$ python3 -q
>>> import numpy as np
>>> np.set_printoptions(suppress=True, linewidth=100)
>>> M2 = np.array([[-3, 0, 5, 2, -2],
...     [7, 2, -9, -6, -6],
...     [7, -3, -1, 5, -1],
...     [-4, 3, -4, 4, 6],
...     [-3, 4, -2, -7, 4]])
>>> K = np.tril(M2)
>>> K
array([[-3,  0,  0,  0,  0],
       [ 7,  2,  0,  0,  0],
       [ 7, -3, -1,  0,  0],
       [-4,  3, -4,  4,  0],
       [-3,  4, -2, -7,  4]])
>>> O, R = np.linalg.qr(K)
>>> np.round(O.T @ O, 2) + 0
array([[1., 0., 0., 0., 0.],
       [0., 1., 0., 0., 0.],
       [0., 0., 1., 0., 0.],
       [0., 0., 0., 1., 0.],
       [0., 0., 0., 0., 1.]])
>>> np.round(O @ R, 2) + 0
array([[-3.,  0.,  0.,  0.,  0.],
       [ 7.,  2.,  0.,  0.,  0.],
       [ 7., -3., -1.,  0.,  0.],
       [-4.,  3., -4.,  4.,  0.],
       [-3.,  4., -2., -7.,  4.]])
>>> ev, V = np.linalg.eig(K)
>>> np.prod(ev)
np.float64(96.0)
>>> x0 = np.array([1, 0, 1, 2, 2])
>>> target = K @ x0
>>> coef, lr = np.zeros(5), 1 / np.linalg.norm(K, 2) ** 2
>>> for i in range(6):
...     coef -= lr * K.T @ (K @ coef - target)
...     if i % 2 == 0: print(i, round(np.linalg.norm(K @ coef - target), 2))
... 
0 3.97
2 2.02
4 1.38
>>> np.round(np.linalg.cond(K), 2)
np.float64(242.89)
>>> coef.round(2)
array([ 0.91, -0.11, -0.01,  0.89, -0.39])
>>> mat = np.load("mat.npy")
>>> mat
array([[ 2,  1, 10,  2],
       [ 0,  0,  0, -2],
       [ 0,  2,  0, -2],
       [-1,  1, -5, -1],
       [ 1, -1,  5,  1]])
>>> np.linalg.lstsq(mat[:-1].T, mat[-1])[2]
np.int32(3)
>>> np.round(mat @ np.linalg.pinv(mat) @ mat, 2) + 0
array([[ 2.,  1., 10.,  2.],
       [ 0.,  0.,  0., -2.],
       [ 0.,  2.,  0., -2.],
       [-1.,  1., -5., -1.],
       [ 1., -1.,  5.,  1.]])
